$ python3 -q
>>> import numpy as np
>>> import numpy.linalg as la
>>> np.set_printoptions(precision=2, suppress=True, linewidth=160, legacy="1.25")
>>> def rnd(a):
...     return np.round(a, 2) + 0
... 
>>> f = np.array([0, 3, -1, -3, 3])
>>> rng = np.random.default_rng(623946)
>>> arr = np.outer(rng.normal(size=17), f) + 0.02 * rng.normal(size=(17, 5))
>>> rnd(arr)
array([[-0.02,  2.47, -0.82, -2.48,  2.51],
       [-0.02, -1.  ,  0.35,  1.04, -1.02],
       [-0.01, -0.08,  0.  ,  0.07, -0.1 ],
       [ 0.  ,  7.95, -2.67, -7.94,  7.96],
       [ 0.  ,  2.44, -0.78, -2.43,  2.39],
       [ 0.04,  3.36, -1.14, -3.36,  3.39],
       [ 0.02, -1.42,  0.49,  1.41, -1.39],
       [ 0.01,  1.6 , -0.53, -1.64,  1.63],
       [-0.01, -0.9 ,  0.25,  0.9 , -0.89],
       [ 0.  , -1.53,  0.51,  1.47, -1.47],
       [ 0.01,  0.03,  0.01, -0.01,  0.02],
       [-0.02, -3.19,  1.05,  3.22, -3.22],
       [-0.01,  4.3 , -1.39, -4.29,  4.33],
       [-0.01,  0.18, -0.1 , -0.19,  0.21],
       [ 0.02, -0.39,  0.19,  0.35, -0.37],
       [ 0.01, -0.96,  0.32,  0.9 , -0.9 ],
       [ 0.  ,  2.11, -0.7 , -2.12,  2.13]])
>>> cent = arr[[8, 3]].astype(float)
>>> for _ in range(3):
...     z = la.norm(arr[:, None] - cent, axis=-1).argmin(axis=1)
...     cent = np.array([arr[z == j].mean(axis=0) for j in range(2)])
... 
>>> z
array([0, 0, 0, 1, 0, 1, 0, 0, 0, 0, 0, 0, 1, 0, 0, 0, 0])
>>> rnd(cent)
array([[ 0.  , -0.05,  0.02,  0.04, -0.03],
       [ 0.01,  5.21, -1.74, -5.2 ,  5.23]])
>>> f = np.array([1, 1])
>>> rnd(np.convolve(cent[1], f))
array([ 0.01,  5.21,  3.47, -6.93,  0.03,  5.23])
>>> rnd(np.polyval(f, cent[1]))
array([ 1.01,  6.21, -0.74, -4.2 ,  6.23])
>>> rnd(np.array([np.convolve(row, f, "same") for row in cent]))
array([[ 0.  , -0.05, -0.03,  0.05,  0.  ],
       [ 0.01,  5.21,  3.47, -6.93,  0.03]])
>>> rnd(np.cross(cent[1, :3], cent[0, :3]))
array([0.  , 0.  , 0.01])
>>> rnd(np.correlate(cent[1], cent[0], "full"))
array([ 0.  , -0.18,  0.24,  0.2 , -0.63,  0.17,  0.33, -0.24, -0.01])
>>> Xc = arr - arr.mean(axis=0)
>>> U, sig, vt = la.svd(Xc, full_matrices=False)
>>> (np.sign(U[:, 0]) == np.sign(U[0, 0])).astype(int)
array([1, 0, 0, 1, 1, 1, 0, 1, 0, 0, 0, 0, 1, 0, 0, 0, 1])
>>> np.abs(vt[0]).argmax()
4
>>> rnd(sig ** 2 / (sig ** 2).sum())
array([1., 0., 0., 0., 0.])
>>> np.searchsorted(np.cumsum(sig ** 2) / (sig ** 2).sum(), 0.9) + 1
1
>>> rnd(sig)
array([19.02,  0.12,  0.09,  0.05,  0.05])
>>> la.matrix_rank(Xc)
5
>>> rnd(Xc.mean(axis=0))
array([0., 0., 0., 0., 0.])
>>> rnd((sig ** 2).sum() ** 2 / (sig ** 4).sum())
1.0
>>> np.abs(U[:, 0]).argmax()
3
>>> rnd(np.abs(vt[-1]))
array([0.78, 0.23, 0.01, 0.51, 0.28])
>>> z = rng.permutation(5)
>>> other = arr[:, z] * rng.choice([-1, 1], 5)
>>> rnd(other)
array([[-0.82,  2.51,  2.47, -0.02, -2.48],
       [ 0.35, -1.02, -1.  , -0.02,  1.04],
       [ 0.  , -0.1 , -0.08, -0.01,  0.07],
       [-2.67,  7.96,  7.95,  0.  , -7.94],
       [-0.78,  2.39,  2.44,  0.  , -2.43],
       [-1.14,  3.39,  3.36,  0.04, -3.36],
       [ 0.49, -1.39, -1.42,  0.02,  1.41],
       [-0.53,  1.63,  1.6 ,  0.01, -1.64],
       [ 0.25, -0.89, -0.9 , -0.01,  0.9 ],
       [ 0.51, -1.47, -1.53,  0.  ,  1.47],
       [ 0.01,  0.02,  0.03,  0.01, -0.01],
       [ 1.05, -3.22, -3.19, -0.02,  3.22],
       [-1.39,  4.33,  4.3 , -0.01, -4.29],
       [-0.1 ,  0.21,  0.18, -0.01, -0.19],
       [ 0.19, -0.37, -0.39,  0.02,  0.35],
       [ 0.32, -0.9 , -0.96,  0.01,  0.9 ],
       [-0.7 ,  2.13,  2.11,  0.  , -2.12]])
>>> U, _, vt = la.svd(arr.T @ other)
>>> rnd(la.lstsq(arr, other)[0])
array([[0., 0., 0., 1., 0.],
       [0., 0., 1., 0., 0.],
       [1., 0., 0., 0., 0.],
       [0., 0., 0., 0., 1.],
       [0., 1., 0., 0., 0.]])
